% ipython --no-banner

In [1]: import numpy as np

In [2]: from numpy import linalg as LA

In [3]: np.set_printoptions(suppress=True, linewidth=140)

In [4]: M2 = np.array([[-1, -2, 2], [1, 1, 2], [1, 1, 1], [-2, -2, 2], [1, -1, 2]])

In [5]: C = np.array([[6, -4, -3, -7, -3, -1, -5, -8, -2, 0],
   ...:     [2, 8, -6, 3, 9, 1, -7, -8, -6, 1],
   ...:     [-4, -2, -8, 7, -5, -6, -6, -8, 8, 8]])

In [6]: X = M2 @ C

In [7]: X
Out[7]: 
array([[-18, -16,  -1,  15, -25, -13,   7,   8,  30,  14],
       [  0,   0, -25,  10,  -4, -12, -24, -32,   8,  17],
       [  4,   2, -17,   3,   1,  -6, -18, -24,   0,   9],
       [-24, -12,   2,  22, -22, -12,  12,  16,  32,  14],
       [ -4, -16, -13,   4, -22, -14, -10, -16,  20,  15]])

In [8]: U, sigma, VT = LA.svd(X)

In [9]: vecs = VT[:(sigma > 1e-8).sum()]

In [10]: rng = np.random.default_rng(582)

In [11]: x0 = X[3] + 3 * X[1] + rng.integers(2) * np.eye(10)[7]

In [12]: x0
Out[12]: array([-24., -12., -73.,  52., -34., -48., -60., -79.,  56.,  65.])

In [13]: np.round(np.diag(vecs.T @ vecs), 2)
Out[13]: array([0.25, 0.34, 0.23, 0.48, 0.41, 0.1 , 0.25, 0.46, 0.32, 0.16])

In [14]: np.allclose(vecs.T @ vecs @ x0, x0)
Out[14]: False

In [15]: M2 = X + rng.integers(-2, 3, (5, 3)) @ rng.integers(-2, 3, (3, 10))

In [16]: M2
Out[16]: 
array([[-19, -13,   4,   9, -21, -10,   1,   8,  26,  22],
       [  0,   0, -25,  10,  -5, -14, -24, -32,  12,  13],
       [  5,  -1, -22,   9,   0,  -3, -12, -24,  -8,  13],
       [-21,  -9,   5,  16, -21, -13,   6,  22,  34,  12],
       [ -1, -17, -16,   6, -25, -17,  -8, -12,  24,   7]])

In [17]: M2 - X
Out[17]: 
array([[-1,  3,  5, -6,  4,  3, -6,  0, -4,  8],
       [ 0,  0,  0,  0, -1, -2,  0,  0,  4, -4],
       [ 1, -3, -5,  6, -1,  3,  6,  0, -8,  4],
       [ 3,  3,  3, -6,  1, -1, -6,  6,  2, -2],
       [ 3, -1, -3,  2, -3, -3,  2,  4,  4, -8]])

In [18]: np.abs(M2 - X).sum(axis=1)
Out[18]: array([40, 11, 37, 33, 33])

In [19]: np.round(LA.svd(M2 - X, compute_uv=False), 2) + 0
Out[19]: array([19.05, 17.66,  7.57,  0.  ,  0.  ])

In [20]: U, sigma, VT = LA.svd(X)

In [21]: np.argmax(sigma[:-1] / (sigma[1:] + 1e-6)) + 1
Out[21]: np.int64(3)

In [22]: M2 = U[:, :3] @ np.diag(sigma[:3]) @ VT[:3]

In [23]: LA.matrix_rank(M2)
Out[23]: np.int64(3)

In [24]: round(float(np.abs(X - M2).max()), 2)
Out[24]: 0.0

In [25]: LA.matrix_rank(X, rtol=0.05)
Out[25]: np.int64(3)

In [26]: data = np.load("x.npy")

In [27]: data
Out[27]: 
array([[-30.36, -29.61,  30.29,   9.85,  29.9 ],
       [-30.13, -31.23,  29.81,   8.56,  31.33],
       [-29.04, -28.77,  29.42,  10.05,  30.54],
       [-29.31, -27.89,  30.33,   9.58,  30.39],
       [-29.27, -31.86,  27.9 ,   9.52,  28.37],
       [-30.27, -29.8 ,  30.77,   9.69,  30.38],
       [-31.33, -30.61,  29.18,  10.36,  30.61],
       [-29.25, -29.07,  28.83,  10.69,  31.18],
       [-29.73, -31.38,  29.93,   9.76,  30.75],
       [-30.16, -31.91,  30.69,  10.33,  29.43],
       [-29.65, -30.33,  30.23,   9.5 ,  29.95],
       [-29.72, -31.41,  28.58,   8.66,  31.44],
       [-30.44, -31.2 ,  30.44,  10.95,  30.48],
       [-29.72, -30.66,  29.91,  10.16,  30.8 ],
       [-31.45, -31.23,  29.27,   9.46,  30.73],
       [-29.55, -29.38,  29.8 ,  10.45,  29.29],
       [-27.93, -29.41,  29.55,  10.04,  31.07],
       [-29.27, -31.16,  28.74,  10.02,  30.89],
       [-29.54, -30.92,  28.83,   9.5 ,  28.86],
       [-30.15, -30.54,  29.23,   9.16,  30.71],
       [-29.8 , -28.67,  29.6 ,   9.81,  28.46],
       [-28.9 , -30.15,  29.57,  10.29,  30.49]])

In [28]: Q, vecs = LA.qr(data[:, :1])[0], LA.qr(data[:, 1:])[0]

In [29]: sigma = LA.svd(Q.T @ vecs, compute_uv=False)

In [30]: np.round(np.degrees(np.arccos(sigma.clip(0, 1))), 2)
Out[30]: array([1.34])

In [31]: np.round(LA.norm(Q @ Q.T - vecs @ vecs.T, 2), 2)
Out[31]: np.float64(1.0)

In [32]: sigma.round(2)
Out[32]: array([1.])

In [33]: f = np.array([-1, -2, -2, -2])

In [34]: J = np.array([np.roll(f, i) for i in range(4)])

In [35]: J
Out[35]: 
array([[-1, -2, -2, -2],
       [-2, -1, -2, -2],
       [-2, -2, -1, -2],
       [-2, -2, -2, -1]])

In [36]: # symmetric, so the eigenvalues are real

In [37]: round(LA.det(J), 2)
Out[37]: np.float64(-7.0)

In [38]: round(float(np.abs(LA.eigvals(J)).max()), 2)
Out[38]: 7.0

In [39]: (J + J.T) / 2
Out[39]: 
array([[-1., -2., -2., -2.],
       [-2., -1., -2., -2.],
       [-2., -2., -1., -2.],
       [-2., -2., -2., -1.]])

In [40]: (J - J.T) / 2
Out[40]: 
array([[0., 0., 0., 0.],
       [0., 0., 0., 0.],
       [0., 0., 0., 0.],
       [0., 0., 0., 0.]])

In [41]: J @ J
Out[41]: 
array([[13, 12, 12, 12],
       [12, 13, 12, 12],
       [12, 12, 13, 12],
       [12, 12, 12, 13]])

In [42]: np.trace(J)
Out[42]: np.int64(-4)

In [43]: x0 = np.array([-2, -1, 1, 2])

In [44]: target = J @ x0

In [45]: target
Out[45]: array([-2, -1,  1,  2])

In [46]: np.round(LA.solve(J.T, J[0]), 2)
Out[46]: array([ 1., -0.,  0.,  0.])

In [47]: np.round(LA.solve(J, target + J[:, 0]), 2)
Out[47]: array([-1., -1.,  1.,  2.])

In [48]: np.fft.fft(J[0])
Out[48]: array([-7.+0.j,  1.+0.j,  1.+0.j,  1.+0.j])

In [49]: np.sort(np.abs(np.fft.fft(J[0]))), np.round(np.sort(LA.svd(J, compute_uv=False)), 2)
Out[49]: (array([1., 1., 1., 7.]), array([1., 1., 1., 7.]))

In [50]: np.round(LA.norm(J, 1), 2), round(float(LA.norm(J, np.inf)), 2)
Out[50]: (np.float64(7.0), 7.0)

In [51]: np.round(LA.norm(J, 2), 2)
Out[51]: np.float64(7.0)

In [52]: LA.norm(J, axis=1).argmax()
Out[52]: np.int64(0)

In [53]: K = np.load("m.npy")

In [54]: K.round(2)
Out[54]: 
array([[ 0.94,  0.05, -0.17,  0.14,  0.02, -0.04],
       [ 0.05,  0.05, -0.03, -0.09,  0.18, -0.09],
       [-0.17, -0.03,  0.43,  0.43,  0.08, -0.15],
       [ 0.14, -0.09,  0.43,  0.66, -0.04,  0.11],
       [ 0.02,  0.18,  0.08, -0.04,  0.96,  0.04],
       [-0.04, -0.09, -0.15,  0.11,  0.04,  0.95]])

In [55]: # a projection of rank 4

In [56]: U, sigma, VT = LA.svd(K)

In [57]: vecs = VT[:(sigma > 1e-8).sum()]

In [58]: x0 = K[0] + 5 * K[5] + rng.integers(2) * np.eye(6)[0]

In [59]: x0.round(2)
Out[59]: array([ 1.73, -0.4 , -0.94,  0.67,  0.2 ,  4.72])

In [60]: round(LA.norm(x0 - vecs.T @ vecs @ x0), 2)
Out[60]: np.float64(0.24)

In [61]: np.round(vecs.T @ vecs, 2)
Out[61]: 
array([[ 0.94,  0.05, -0.17,  0.14,  0.02, -0.04],
       [ 0.05,  0.05, -0.03, -0.09,  0.18, -0.09],
       [-0.17, -0.03,  0.43,  0.43,  0.08, -0.15],
       [ 0.14, -0.09,  0.43,  0.66, -0.04,  0.11],
       [ 0.02,  0.18,  0.08, -0.04,  0.96,  0.04],
       [-0.04, -0.09, -0.15,  0.11,  0.04,  0.95]])
